$ python3 -q
>>> import numpy as np
>>> from numpy import linalg as LA
>>> np.set_printoptions(suppress=True, linewidth=140)
>>> def rd(a):
...     return np.round(a, 3) + 0
... 
>>> W0 = np.load("mat.npy")
>>> print(W0)
[[1.    0.5   0.25  0.125]
 [0.5   1.    0.5   0.25 ]
 [0.25  0.5   1.    0.5  ]
 [0.125 0.25  0.5   1.   ]]
>>> out = np.array([[2, 0], [1, 2], [0, 1], [1, 0]])
>>> print(np.einsum("ik,kj->ij", W0, out))
[[2.625 1.25 ]
 [2.25  2.5  ]
 [1.5   2.   ]
 [1.5   1.   ]]
>>> print(np.vstack([W0, out.T]).shape)
(6, 4)
>>> print(LA.matrix_rank(W0 @ out))
2
>>> print(W0 @ out)
[[2.625 1.25 ]
 [2.25  2.5  ]
 [1.5   2.   ]
 [1.5   1.   ]]
>>> w, V = LA.eig(W0)
>>> print(rd(np.sort(LA.eigvals(W0 @ W0))))
[0.141 0.291 1.    4.35 ]
>>> print(rd(np.prod(w)))
0.422
>>> print(rd(np.sort(LA.eigvals(W0.T))))
[0.375 0.539 1.    2.086]
>>> print(rd(np.sort(LA.eigvals(LA.inv(W0)))))
[0.479 1.    1.854 2.667]
>>> print(rd(W0 @ V[:, 0] - w[0] * V[:, 0]))
[0. 0. 0. 0.]
>>> print(rd(w))
[2.086 1.    0.539 0.375]
>>> r0, v = W0[3], W0[1]
>>> print(rd(r0 @ r0))
1.328
>>> pr = (r0 @ v) / (r0 @ r0) * r0
>>> print(rd(v - pr))
[ 0.424  0.847  0.194 -0.362]
>>> print(rd(pr))
[0.076 0.153 0.306 0.612]
>>> print(rd(LA.norm(r0 + v) ** 2 + LA.norm(r0 - v) ** 2))
5.781
>>> print(rd((v - pr) @ r0))
0.0
>>> print(LA.matrix_rank(np.outer(r0, v)))
1
>>> w, V = LA.eigh(W0)
>>> vec = np.array([3, 2, 1, 3])
>>> print(rd(V * np.maximum(w, 0) @ V.T))
[[1.    0.5   0.25  0.125]
 [0.5   1.    0.5   0.25 ]
 [0.25  0.5   1.    0.5  ]
 [0.125 0.25  0.5   1.   ]]
>>> print(rd(LA.eigvalsh(W0[1:, 1:])))
[0.407 0.75  1.843]
>>> print(LA.matrix_rank(W0))
4
>>> print(W0.sum(axis=0))
[1.875 2.25  2.25  1.875]
>>> print(rd(LA.svd(W0, compute_uv=False)))
[2.086 1.    0.539 0.375]
>>> print(rd(W0.mean(axis=0)))
[0.469 0.562 0.562 0.469]
>>> print(W0.sum(axis=1))
[1.875 2.25  2.25  1.875]
>>> print(np.unravel_index(np.abs(W0).argmax(), W0.shape))
(np.int64(0), np.int64(0))
>>> X = np.array([[3.0, -5.0, -2.0, -2.0],
...     [2.0, 0.0, -2.0, 2.0],
...     [-2.0, -5.0, 3.0, -2.0],
...     [-10.0, -3.0, 10.0, -5.0]])
>>> print(rd(LA.matrix_power(X, 2)))
[[ 23.   1. -22.  -2.]
 [-10.  -6.  10. -10.]
 [ -2.   1.   3.  -2.]
 [ -6.  15.   6.  19.]]
>>> print(X @ X)
[[ 23.   1. -22.  -2.]
 [-10.  -6.  10. -10.]
 [ -2.   1.   3.  -2.]
 [ -6.  15.   6.  19.]]
>>> print(np.trace(X))
1.0
>>> print(rd(LA.det(X)))
30.0
>>> print(rd(np.abs(LA.eigvals(X)).max()))
5.0
>>> print(np.allclose(X @ X.T, X.T @ X))
False
>>> out = LA.inv(X)
>>> print(rd(LA.cond(X)))
110.223
>>> print(rd(LA.inv(out)))
[[  3.  -5.  -2.  -2.]
 [  2.   0.  -2.   2.]
 [ -2.  -5.   3.  -2.]
 [-10.  -3.  10.  -5.]]
>>> print(rd(LA.det(X) * out))
[[-44. -95.  74. -50.]
 [-10. -25.  10. -10.]
 [-50. -95.  80. -50.]
 [ -6.  15.   6.   0.]]
>>> data = np.array([[6.0, 1.0, 1.0, 1.0, 1.0, 1.0],
...     [1.0, 6.0, 1.0, 1.0, 1.0, 1.0],
...     [1.0, 1.0, 6.0, 1.0, 1.0, 1.0],
...     [1.0, 1.0, 1.0, 6.0, 1.0, 1.0],
...     [1.0, 1.0, 1.0, 1.0, 6.0, 1.0],
...     [1.0, 1.0, 1.0, 1.0, 1.0, 6.0]])
>>> # symmetric, so the eigenvalues are real
>>> print(np.allclose(data @ data.T, data.T @ data))
True
>>> print(np.fft.fft(data[0]))
[11.+0.j  5.+0.j  5.+0.j  5.+0.j  5.+0.j  5.+0.j]
>>> print(np.sort(np.abs(np.fft.fft(data[0]))), rd(np.sort(LA.svd(data, compute_uv=False))))
[ 5.  5.  5.  5.  5. 11.] [ 5.  5.  5.  5.  5. 11.]
>>> print((data @ data)[0])
[41. 16. 16. 16. 16. 16.]
>>> vec = np.array([-2, 1, 0, -1, -3, -3])
>>> print(data @ vec)
[-18.  -3.  -8. -13. -23. -23.]
>>> print(np.einsum("ij,j->i", data, vec))
[-18.  -3.  -8. -13. -23. -23.]
>>> print((data @ vec).argmax())
1
